$ ipython --no-banner

In [1]: import numpy as np

In [2]: np.set_printoptions(precision=2, suppress=True, linewidth=140, sign=" ")

In [3]: def rd(a):
   ...:     return np.round(a, 2) + 0
   ...: 

In [4]: J = np.load("layer7.npy")

In [5]: J
Out[5]: 
array([[-2,  0, -3,  2,  2],
       [ 0,  3,  1,  3, -2],
       [ 0,  0,  0, -1, -3],
       [ 0,  0,  0, -2, -2],
       [ 0,  0,  0,  0,  2]])

In [6]: print(rd(np.linalg.norm(J, 2) / np.linalg.norm(J)))
0.71

In [7]: left, sig = np.linalg.svd(J)
ValueError: too many values to unpack (expected 2)


In [8]: left, sig, Vt = np.linalg.svd(J, full_matrices=False)

In [9]: print(rd(sig / sig[0]))
[ 1.    0.84  0.51  0.14  0.  ]

In [10]: np.abs(left[:, 0]).round(6).argmax()
Out[10]: np.int64(0)

In [11]: rd(left.T @ left)
Out[11]: 
array([[ 1.,  0.,  0.,  0.,  0.],
       [ 0.,  1.,  0.,  0.,  0.],
       [ 0.,  0.,  1.,  0.,  0.],
       [ 0.,  0.,  0.,  1.,  0.],
       [ 0.,  0.,  0.,  0.,  1.]])

In [12]: data = np.load("dump.npy")

In [13]: data
Out[13]: 
array([[ 6, -4,  6, -4],
       [-2,  1, -2,  1],
       [ 6, -4,  6, -4],
       [-2,  1, -2,  1]])

In [14]: # column 2 repeats column 0

In [15]: [round(float(x), 2) for x in np.linalg.svd(data, compute_uv=False)[:3]]
Out[15]: [15.09, 0.53, 0.0]

In [16]: np.linalg.matrix_rank(data, rtol=0.1)
Out[16]: np.int64(1)

In [17]: print(np.argsort(-np.linalg.norm(data, axis=0).round(6), kind="stable")[:3])
[ 0  2  1]

In [18]: np.linalg.cond(data) > 100
Out[18]: np.True_

In [19]: rd(np.linalg.norm(data, 2) / np.linalg.norm(data))
Out[19]: np.float64(1.0)

In [20]: arr = np.loadtxt("m.csv", delimiter=",")

In [21]: arr
Out[21]: 
array([[ 2.,  2.,  2.,  1.],
       [ 3.,  0.,  1.,  1.],
       [ 5.,  2.,  3.,  2.],
       [ 0.,  0.,  0.,  0.],
       [ 2.,  5.,  2.,  6.],
       [ 5.,  3.,  3.,  4.],
       [ 3.,  0.,  1.,  1.],
       [ 0.,  2.,  0.,  3.],
       [ 2.,  3.,  2.,  3.],
       [ 2.,  3.,  2.,  3.],
       [ 3.,  2.,  1.,  4.],
       [ 2.,  4.,  2.,  4.],
       [ 2.,  5.,  2.,  6.],
       [ 2.,  3.,  2.,  3.],
       [ 2.,  2.,  2.,  1.],
       [ 0.,  2.,  0.,  3.],
       [ 3.,  0.,  1.,  1.],
       [ 2.,  4.,  2.,  4.],
       [ 0.,  2.,  0.,  3.],
       [ 0.,  0.,  0.,  0.],
       [ 0.,  0.,  0.,  0.],
       [ 0.,  0.,  0.,  0.],
       [ 2.,  3.,  2.,  3.],
       [ 5.,  5.,  3.,  7.],
       [ 2.,  3.,  2.,  3.],
       [ 3.,  2.,  1.,  4.]])

In [22]: C2 = np.cov(arr, rowvar=False)

In [23]: rd(C2)
Out[23]: 
array([[ 2.4 ,  0.88,  1.28,  1.28],
       [ 0.88,  2.72,  1.16,  2.9 ],
       [ 1.28,  1.16,  1.05,  1.08],
       [ 1.28,  2.9 ,  1.08,  3.74]])

In [24]: print(rd(np.corrcoef(arr[:, 3], arr[:, 1])[0, 1]))
0.91

In [25]: np.argsort(-arr.std(axis=0).round(6), kind="stable")
Out[25]: array([ 3,  1,  0,  2])

In [26]: rd(np.corrcoef(arr.T))
Out[26]: 
array([[ 1.  ,  0.34,  0.81,  0.43],
       [ 0.34,  1.  ,  0.69,  0.91],
       [ 0.81,  0.69,  1.  ,  0.55],
       [ 0.43,  0.91,  0.55,  1.  ]])

In [27]: rd(arr.std(axis=0))
Out[27]: array([ 1.52,  1.62,  1.  ,  1.9 ])

In [28]: rd(np.polyfit(arr[:, 3], arr[:, 1], 1))
Out[28]: array([ 0.78,  0.1 ])

In [29]: W0 = np.load("x.npy")

In [30]: W0
Out[30]: 
array([[ 2., -1.,  3., -2.],
       [ 0.,  4., -4.,  2.],
       [ 0.,  1., -1.,  2.],
       [ 0.,  1., -4.,  5.]])

In [31]: rd(np.sort(np.abs(np.linalg.eigvals(W0))))
Out[31]: array([ 2.,  2.,  3.,  3.])

In [32]: (W0 - W0.T) / 2
Out[32]: 
array([[ 0. , -0.5,  1.5, -1. ],
       [ 0.5,  0. , -2.5,  0.5],
       [-1.5,  2.5,  0. ,  3. ],
       [ 1. , -0.5, -3. ,  0. ]])

In [33]: rd(np.linalg.matrix_power(W0, 2))
Out[33]: 
array([[  4.,  -5.,  15., -10.],
       [  0.,  14., -20.,  10.],
       [  0.,   5., -11.,  10.],
       [  0.,   5., -20.,  19.]])

In [34]: rd(np.abs(np.linalg.eigvals(W0)).max())
Out[34]: np.float64(3.0)

In [35]: np.trace(W0)
Out[35]: np.float64(10.0)

In [36]: np.allclose(W0 @ W0.T, W0.T @ W0)
Out[36]: False
